>>> import numpy as np
>>> from numpy import linalg as LA
>>> np.set_printoptions(suppress=True, linewidth=140)
>>> E = np.load("data.npy")
>>> E
array([[-8,  0,  0,  0,  0,  0,  0],
       [ 0, -1,  0,  0,  0,  0,  0],
       [ 0,  0,  9,  0,  0,  0,  0],
       [ 0,  0,  0, -1,  0,  0,  0],
       [ 0,  0,  0,  0, -5,  0,  0],
       [ 0,  0,  0,  0,  0, -5,  0],
       [ 0,  0,  0,  0,  0,  0,  4]])
>>> x0 = np.array([0, 2, 3, 3, 3, 3, 0])
>>> y = E @ x0
>>> y
array([  0,  -2,  27,  -3, -15, -15,   0])
>>> np.round(LA.solve(E, y), 1)
array([-0.,  2.,  3.,  3.,  3.,  3.,  0.])
>>> np.round(LA.solve(E, E[:, 3]), 1)
array([-0., -0.,  0.,  1., -0., -0.,  0.])
>>> [round(float(LA.det(E[:i, :i])), 2) + 0 for i in range(1, 8)]
[-8.0, 8.0, 72.0, -72.0, 360.0, -1800.0, -7200.0]
>>> round(float(LA.eigvalsh(E).min()), 1)
-8.0
>>> A2 = np.array([[-3, -3, -5, 3, -6, 7, -3],
...     [-6, -3, 8, -6, 1, 1, -7],
...     [-1, -9, 5, -1, 2, 9, -6],
...     [0, -9, -8, 4, 7, 1, 0],
...     [4, -6, 8, -1, 9, 2, 6],
...     [-5, -2, 1, 9, 6, 0, 2],
...     [-7, -6, -7, -2, 8, -7, 7]])
>>> arr = np.triu(A2, 1)
>>> arr
array([[ 0, -3, -5,  3, -6,  7, -3],
       [ 0,  0,  8, -6,  1,  1, -7],
       [ 0,  0,  0, -1,  2,  9, -6],
       [ 0,  0,  0,  0,  7,  1,  0],
       [ 0,  0,  0,  0,  0,  2,  6],
       [ 0,  0,  0,  0,  0,  0,  2],
       [ 0,  0,  0,  0,  0,  0,  0]])
>>> A2 = np.array([[-1, 2, 0],
...     [-1, 0, 1],
...     [1, 1, 1],
...     [-1, 1, -1],
...     [-1, 2, 2],
...     [2, 0, 1],
...     [-2, -2, -1]])
>>> np.einsum("ij->j", arr)
array([ 0, -3,  3, -4,  4, 20, -8])
>>> np.vstack([arr, A2.T]).shape
(10, 7)
>>> np.einsum("ik,kj->ji", arr, A2)
array([[ 21,  29,  29,  -5,  -8,  -4,   0],
       [ -8,  18,  15,  14, -12,  -4,   0],
       [-13,  24,  20,  15,  -4,  -2,   0]])
>>> np.einsum("ik,kj->ij", arr, A2)
array([[ 21,  -8, -13],
       [ 29,  18,  24],
       [ 29,  15,  20],
       [ -5,  14,  15],
       [ -8, -12,  -4],
       [ -4,  -4,  -2],
       [  0,   0,   0]])
>>> LA.matrix_rank(np.vstack([arr, A2.T]))
np.int64(7)
>>> M = np.load("arr.npy")
>>> M
array([[-1.,  3.,  0.,  0.],
       [ 3., -1.,  3.,  0.],
       [ 0.,  3.,  1.,  3.],
       [ 0.,  0.,  3., -2.]])
>>> assert E == E.T
Traceback (most recent call last):
  File "<python-input-23>", line 1, in <module>
    assert E == E.T
           ^^^^^^^^
ValueError: The truth value of an array with more than one element is ambiguous. Use a.any() or a.all()
>>> np.allclose(E, E.T)
True
>>> LA.matrix_power(E, 2)
array([[64,  0,  0,  0,  0,  0,  0],
       [ 0,  1,  0,  0,  0,  0,  0],
       [ 0,  0, 81,  0,  0,  0,  0],
       [ 0,  0,  0,  1,  0,  0,  0],
       [ 0,  0,  0,  0, 25,  0,  0],
       [ 0,  0,  0,  0,  0, 25,  0],
       [ 0,  0,  0,  0,  0,  0, 16]])
>>> A2 = LA.inv(M)
>>> np.round(LA.inv(A2), 1) + 0
array([[-1.,  3.,  0.,  0.],
       [ 3., -1.,  3.,  0.],
       [ 0.,  3.,  1.,  3.],
       [ 0.,  0.,  3., -2.]])
>>> round(float(LA.det(M) * LA.det(A2)), 1)
1.0
>>> try:
...     LA.cholesky(M)
... except LA.LinAlgError as e:
...     print("failed:", e)
... 
failed: Matrix is not positive definite
>>> [round(float(LA.det(M[:i, :i])), 2) + 0 for i in range(1, 5)]
[-1.0, -8.0, 1.0, 70.0]
>>> np.round(LA.eigvalsh(M).min(), 1)
np.float64(-5.4)
>>> rng = np.random.default_rng(707408)
>>> lab = rng.permutation(4)
>>> A2 = M[:, lab] * rng.choice([-1, 1], 4)
>>> A2
array([[ 3., -1.,  0.,  0.],
       [-1.,  3.,  3.,  0.],
       [ 3.,  0.,  1.,  3.],
       [ 0.,  0.,  3., -2.]])
>>> Uu, _, Vt = LA.svd(M.T @ A2)
>>> np.round(Uu @ Vt, 1) + 0
array([[0., 1., 0., 0.],
       [1., 0., 0., 0.],
       [0., 0., 1., 0.],
       [0., 0., 0., 1.]])
>>> lab
array([1, 0, 2, 3])
>>> J = np.load("mat.npy")
>>> J
array([[ 0,  0,  0, -3,  0,  0],
       [ 0,  1,  0,  3, -1, -1],
       [ 0,  0,  0,  0, -2,  0],
       [ 0,  3,  0,  0,  0,  0]])
>>> th = np.radians(30)
>>> Rm = np.eye(6)
>>> Rm[5, 5] = Rm[2, 2] = np.cos(th)
>>> Rm[5, 2], Rm[2, 5] = -np.sin(th), np.sin(th)
>>> Rm.round(1)
array([[ 1. ,  0. ,  0. ,  0. ,  0. ,  0. ],
       [ 0. ,  1. ,  0. ,  0. ,  0. ,  0. ],
       [ 0. ,  0. ,  0.9,  0. ,  0. ,  0.5],
       [ 0. ,  0. ,  0. ,  1. ,  0. ,  0. ],
       [ 0. ,  0. ,  0. ,  0. ,  1. ,  0. ],
       [ 0. ,  0. , -0.5,  0. ,  0. ,  0.9]])
>>> A2 = J @ Rm.T
>>> round(float(LA.det(Rm)), 1), np.round(np.trace(Rm), 1)
(1.0, np.float64(5.7))
>>> np.round(np.abs(A2 - J).max(axis=0), 1)
array([0. , 0. , 0.5, 0. , 0. , 0.1])
>>> Uu, sv, Vt = LA.svd(J, full_matrices=False)
>>> np.round(np.cumsum(sv ** 2) / np.sum(sv ** 2), 1)
array([0.6, 0.9, 1. , 1. ])
>>> Uu.shape, sv.shape, Vt.shape
((4, 4), (4,), (4, 6))
>>> sv.round(1)
array([4.5, 3. , 2.1, 0.6])
>>> np.allclose(Uu * sv @ Vt, J)
True
>>> np.round(Vt @ Vt.T, 1) + 0
array([[1., 0., 0., 0.],
       [0., 1., 0., 0.],
       [0., 0., 1., 0.],
       [0., 0., 0., 1.]])
>>> np.round(np.abs(Vt[0]), 1)
array([0. , 0.3, 0. , 0.9, 0.2, 0.2])
>>> np.round(Uu.T @ Uu, 1) + 0
array([[1., 0., 0., 0.],
       [0., 1., 0., 0.],
       [0., 0., 1., 0.],
       [0., 0., 0., 1.]])
>>> np.abs(Uu[:, 0]).round(6).argmax()
np.int64(1)
>>> m1 = np.loadtxt("layer17.csv", delimiter=",")
>>> m1
array([[ 0., -5.,  0.],
       [ 5.,  0., -5.],
       [ 0.,  5.,  0.]])
>>> x0 = np.array([1, -1, -5])
>>> np.round(LA.svd(m1, compute_uv=False), 1)
array([7.1, 7.1, 0. ])
>>> round(LA.det(m1), 1)
np.float64(0.0)
>>> np.round(LA.eigvals(m1).real, 1) + 0
array([0., 0., 0.])
>>> Q = LA.solve(np.eye(3) - m1, np.eye(3) + m1)
>>> np.round(Q @ Q.T, 1) + 0
array([[1., 0., 0.],
       [0., 1., 0.],
       [0., 0., 1.]])
>>> round(float(np.abs(LA.eigvals(m1)).max()), 1)
7.1
>>> np.round(LA.matrix_power(m1, 2), 1)
array([[-25.,   0.,  25.],
       [  0., -50.,   0.],
       [ 25.,   0., -25.]])
>>> (m1 + m1.T) / 2
array([[0., 0., 0.],
       [0., 0., 0.],
       [0., 0., 0.]])
>>> np.round(np.sort(np.abs(LA.eigvals(m1))), 1) + 0
array([0. , 7.1, 7.1])
>>> np.allclose(m1 @ m1.T, m1.T @ m1)
True
>>> Uu, sv, Vt = LA.svd(m1)
>>> vecs = Vt[:(sv > 1e-8).sum()]
>>> x0 = m1[0] + 3 * m1[1] + rng.integers(2) * np.eye(3)[1]
>>> x0
array([ 15.,  -5., -15.])
>>> np.allclose(vecs.T @ vecs @ x0, x0)
True
>>> LA.matrix_rank(np.vstack([m1, x0]))
np.int64(2)
>>> np.round(vecs.T @ vecs, 1)
array([[ 0.5,  0. , -0.5],
       [ 0. ,  1. ,  0. ],
       [-0.5,  0. ,  0.5]])
>>> A = np.array([[2, 0, 2, 0], [0, 1, 0, 1], [0, 2, 1, 1], [2, 0, 2, 2]])
>>> A
array([[2, 0, 2, 0],
       [0, 1, 0, 1],
       [0, 2, 1, 1],
       [2, 0, 2, 2]])
>>> Q, Rm = LA.qr(A)
>>> round(float(np.trace(Q @ Q.T)), 1)
4.0
>>> np.round(Q @ Rm, 1) + 0
array([[2., 0., 2., 0.],
       [0., 1., 0., 1.],
       [0., 2., 1., 1.],
       [2., 0., 2., 2.]])
>>> np.round(np.abs(np.diag(Rm)), 1)
array([2.8, 2.2, 0.4, 1.4])
>>> Rm.round(1)
array([[-2.8,  0. , -2.8, -1.4],
       [ 0. , -2.2, -0.9, -1.3],
       [ 0. ,  0. , -0.4,  0.4],
       [ 0. ,  0. ,  0. ,  1.4]])
>>> np.allclose(Rm.T @ Rm, A.T @ A)
True
>>> W1 = np.array([[1, 0, -1, -1, 3],
...     [-2, 3, 3, 1, 2],
...     [-2, -3, 1, 0, 0],
...     [-3, 1, 2, -1, 3]])
>>> c = np.array([0, -1, -4, 5, 4])
>>> hid = np.maximum(A @ W1 + c, 0)
>>> hid
array([[ 0,  0,  0,  3, 10],
       [ 0,  3,  1,  5,  9],
       [ 0,  3,  5,  6, 11],
       [ 0,  0,  0,  1, 16]])
>>> (hid > 0).mean(axis=0)
array([0. , 0.5, 0.5, 1. , 1. ])
>>> basis = np.array([[0, -1, 1], [1, 3, 1], [2, -2, 1], [2, 1, 1], [-2, -3, 0]])
>>> hid @ basis
array([[-14, -27,   3],
       [ -3, -15,   9],
       [  3, -28,  14],
       [-30, -47,   1]])
>>> W1 @ basis
array([[-10,  -9,  -1],
       [  7,   0,   5],
       [ -1,  -9,  -4],
       [ -3,  -8,  -1]])
>>> def softmax(z):
...     e = np.exp(z - z.max(axis=-1, keepdims=True))
...     return e / e.sum(axis=-1, keepdims=True)
... 
>>> np.round(softmax(10 * A[1]), 1) + 0
array([0. , 0.5, 0. , 0.5])
>>> np.round(softmax(A).sum(axis=1), 1)
array([1., 1., 1., 1.])
>>> att = A @ A.T / np.sqrt(4)
>>> softmax(att).round(6).argmax(axis=1)
array([0, 2, 2, 3])
>>> np.round(softmax(att)[1] @ A, 1)
array([0.7, 1.1, 1.1, 1.2])
>>> A2 = np.array([[-3, 1, 0], [-1, 0, 3], [2, 1, 3], [-2, -1, 0]])
>>> np.einsum("ij->j", A)
array([4, 3, 5, 4])
>>> np.einsum("ij,ij->i", A, A)
array([ 8,  2,  6, 12])
>>> LA.matrix_rank(A @ A2)
np.int64(3)
>>> np.einsum("ik,kj->ji", A, A2)
array([[-2, -3, -2, -6],
       [ 4, -1,  0,  2],
       [ 6,  3,  9,  6]])
>>> LA.matrix_rank(np.vstack([A, A2.T]))
np.int64(4)
>>> A2.T @ A.T
array([[-2, -3, -2, -6],
       [ 4, -1,  0,  2],
       [ 6,  3,  9,  6]])
>>> f = np.array([-1, 1, 2, -9])
>>> A2 = A + np.outer(f, np.eye(4)[3])
>>> np.round(LA.det(A2) / LA.det(A), 1), np.round(1 + LA.solve(A, f)[3], 1)
(np.float64(-3.0), np.float64(-3.0))
>>> A2
array([[ 2.,  0.,  2., -1.],
       [ 0.,  1.,  0.,  2.],
       [ 0.,  2.,  1.,  3.],
       [ 2.,  0.,  2., -7.]])
>>> A2 = np.array([[1, 3, 2, 2, 2, 2],
...     [1, 2, 3, 1, 3, 2],
...     [1, 0, 1, 3, 2, 0],
...     [0, 2, 0, 0, 3, 2],
...     [3, 3, 0, 1, 1, 1],
...     [3, 2, 1, 1, 1, 1],
...     [3, 0, 0, 2, 2, 0]])
>>> K = A2.T @ A2
>>> K
array([[30, 20,  9, 18, 19, 10],
       [20, 30, 14, 13, 23, 19],
       [ 9, 14, 15, 11, 16, 11],
       [18, 13, 11, 20, 19,  8],
       [19, 23, 16, 19, 32, 18],
       [10, 19, 11,  8, 18, 14]])
>>> Uu, sv, Vt = LA.svd(K)
>>> np.argmax(sv[:-1] / (sv[1:] + 1e-6)) + 1
np.int64(5)
>>> A2 = Uu[:, :5] @ np.diag(sv[:5]) @ Vt[:5]
>>> np.round(np.abs(K - A2).max(), 1)
np.float64(0.0)
>>> LA.matrix_rank(A2)
np.int64(5)
>>> np.round(LA.norm(K - A2, 2), 1), round(float(sv[5]), 1)
(np.float64(0.1), 0.1)
>>> A2 = K[0, 0] * K[1:] - np.outer(K[1:, 0], K[0])
>>> A2
array([[  0, 500, 240,  30, 310, 370],
       [  0, 240, 369, 168, 309, 240],
       [  0,  30, 168, 276, 228,  60],
       [  0, 310, 309, 228, 599, 350],
       [  0, 370, 240,  60, 350, 320]])
>>> np.round(K[:, 0] / K[0, 0], 1)
array([1. , 0.7, 0.3, 0.6, 0.6, 0.3])
>>> round(float(LA.norm(A2, 2) / LA.norm(A2)), 1)
1.0
>>> [round(float(x), 1) for x in LA.svd(A2, compute_uv=False)[:3]]
[1429.2, 387.4, 158.4]
>>> w, vecs = LA.eigh(K)
>>> x0 = np.array([-1, 2, -2, 2, 3, 3])
>>> np.round(x0 @ K @ x0 / (x0 @ x0), 1), round(w[0], 1), round(w[-1], 1)
(np.float64(37.0), np.float64(0.1), np.float64(103.4))
>>> np.round(vecs * np.maximum(w, 0) @ vecs.T, 1)
array([[30., 20.,  9., 18., 19., 10.],
       [20., 30., 14., 13., 23., 19.],
       [ 9., 14., 15., 11., 16., 11.],
       [18., 13., 11., 20., 19.,  8.],
       [19., 23., 16., 19., 32., 18.],
       [10., 19., 11.,  8., 18., 14.]])
>>> np.round(LA.eigvalsh(K[1:, 1:]), 1)
array([ 0.1,  5.2,  5.5, 13.5, 86.7])
>>> data = np.array([[-1.0, 1.0, 0.0, 0.0, 0.0, 0.0],
...     [0.0, -1.0, 1.0, 0.0, 0.0, 0.0],
...     [0.0, 0.0, -1.0, 1.0, 0.0, 0.0],
...     [0.0, 0.0, 0.0, -1.0, 1.0, 0.0],
...     [0.0, 0.0, 0.0, 0.0, -1.0, 1.0],
...     [0.0, 0.0, 0.0, 0.0, 0.0, -1.0]])
>>> A2 = LA.invert(data)
Traceback (most recent call last):
  File "<python-input-131>", line 1, in <module>
    A2 = LA.invert(data)
         ^^^^^^^^^
AttributeError: module 'numpy.linalg' has no attribute 'invert'
>>> A2 = LA.inv(data)
>>> np.round(LA.det(data) * A2, 1)
array([[-1., -1., -1., -1., -1., -1.],
       [-0., -1., -1., -1., -1., -1.],
       [-0., -0., -1., -1., -1., -1.],
       [-0., -0., -0., -1., -1., -1.],
       [-0., -0., -0., -0., -1., -1.],
       [-0., -0., -0., -0., -0., -1.]])
>>> np.round(LA.cond(data), 1)
np.float64(8.1)
>>> (np.abs(A2) > 1e-9).astype(int)
array([[1, 1, 1, 1, 1, 1],
       [0, 1, 1, 1, 1, 1],
       [0, 0, 1, 1, 1, 1],
       [0, 0, 0, 1, 1, 1],
       [0, 0, 0, 0, 1, 1],
       [0, 0, 0, 0, 0, 1]])
>>> A2
array([[-1., -1., -1., -1., -1., -1.],
       [-0., -1., -1., -1., -1., -1.],
       [-0., -0., -1., -1., -1., -1.],
       [-0., -0., -0., -1., -1., -1.],
       [-0., -0., -0., -0., -1., -1.],
       [-0., -0., -0., -0., -0., -1.]])
>>> t3 = np.stack([data, 4 * data, data[::-1]])
>>> t3.shape
(3, 6, 6)
>>> LA.matrix_rank(t3.reshape(3, -1))
np.int64(2)
>>> np.round(LA.det(t3), 1)
array([   1., 4096.,   -1.])
>>> f = np.array([2, 1, 1, 0, 1, 2])
>>> A2 = data + np.outer(f, np.eye(6)[2])
>>> round(float(LA.det(A2) / LA.det(data)), 1), np.round(1 + LA.solve(data, f)[2], 1)
(-3.0, np.float64(-3.0))
>>> LA.matrix_rank(LA.inv(A2) - LA.inv(data), tol=1e-8)
np.int64(1)
>>> LA.matrix_rank(A2 - data)
np.int64(1)
>>> A2
array([[-1.,  1.,  2.,  0.,  0.,  0.],
       [ 0., -1.,  2.,  0.,  0.,  0.],
       [ 0.,  0.,  0.,  1.,  0.,  0.],
       [ 0.,  0.,  0., -1.,  1.,  0.],
       [ 0.,  0.,  1.,  0., -1.,  1.],
       [ 0.,  0.,  2.,  0.,  0., -1.]])
>>> f, r1 = data[0], data[4]
>>> f @ r1
np.float64(0.0)
>>> f @ f
np.float64(2.0)
>>> pr = (f @ r1) / (f @ f) * f
>>> np.round(LA.norm(f + r1) ** 2 + LA.norm(f - r1) ** 2, 1)
np.float64(8.0)
>>> (r1 - pr) @ f
np.float64(0.0)
>>> LA.matrix_rank(np.outer(f, r1))
np.int64(1)
>>> np.outer(f, r1)
array([[-0., -0., -0., -0.,  1., -1.],
       [ 0.,  0.,  0.,  0., -1.,  1.],
       [ 0.,  0.,  0.,  0., -0.,  0.],
       [ 0.,  0.,  0.,  0., -0.,  0.],
       [ 0.,  0.,  0.,  0., -0.,  0.],
       [ 0.,  0.,  0.,  0., -0.,  0.]])
